$ python3 -q
>>> import numpy as np
>>> from numpy import linalg as LA
>>> np.set_printoptions(precision=3, suppress=True, linewidth=160)
>>> E = np.load("layer0.npy")
>>> print(E)
[[ 1.723 -0.147 -0.142 -0.285  0.51   0.192 -0.64   0.081 -0.274  0.564]
 [-0.147  1.032  0.19  -0.14  -0.24   0.155  0.052 -0.418  0.033 -0.128]
 [-0.142  0.19   0.237 -0.029  0.145  0.258  0.081  0.175  0.04   0.001]
 [-0.285 -0.14  -0.029  1.632  0.284 -0.563 -0.124  0.862  0.089 -0.34 ]
 [ 0.51  -0.24   0.145  0.284  1.482 -0.422 -0.258  0.655 -0.119  0.333]
 [ 0.192  0.155  0.258 -0.563 -0.422  0.955  0.04  -0.107 -0.194  0.275]
 [-0.64   0.052  0.081 -0.124 -0.258  0.04   0.467 -0.076 -0.024 -0.597]
 [ 0.081 -0.418  0.175  0.862  0.655 -0.107 -0.076  1.03   0.233 -0.19 ]
 [-0.274  0.033  0.04   0.089 -0.119 -0.194 -0.024  0.233  1.022 -0.233]
 [ 0.564 -0.128  0.001 -0.34   0.333  0.275 -0.597 -0.19  -0.233  1.418]]
>>> print(E.shape)
(10, 10)
>>> np.count_nonzero(E)
np.int64(100)
>>> np.round(np.abs(E).max(), 3)
np.float64(1.723)
>>> E.sum(axis=1)
array([ 1.581,  0.389,  0.955,  1.385,  2.37 ,  0.589, -1.079,  2.244,  0.573,  1.103])
>>> E.mean(axis=0)
array([ 0.158,  0.039,  0.096,  0.138,  0.237,  0.059, -0.108,  0.224,  0.057,  0.11 ])
>>> LA.matrix_rank(E)
np.int64(7)
>>> print(E.sum(axis=0))
[ 1.581  0.389  0.955  1.385  2.37   0.589 -1.079  2.244  0.573  1.103]
>>> evals, V = LA.eigh(E)
>>> x0 = np.array([-1, -2, -3, -3, 5, -5, 4, 1, -2, 2])
>>> round(x0 @ E @ x0 / (x0 @ x0), 3), round(float(evals[0]), 3), round(float(evals[-1]), 3)
(np.float64(0.945), -0.0, 3.0)
>>> print(round(float(np.abs(E).sum(axis=1).max()), 3), np.round(np.abs(evals).max(), 3))
4.558 3.0
>>> np.round(LA.eigvalsh(E[1:, 1:]), 3) + 0
array([0.   , 0.   , 0.143, 1.   , 1.   , 1.   , 1.   , 2.134, 3.   ])
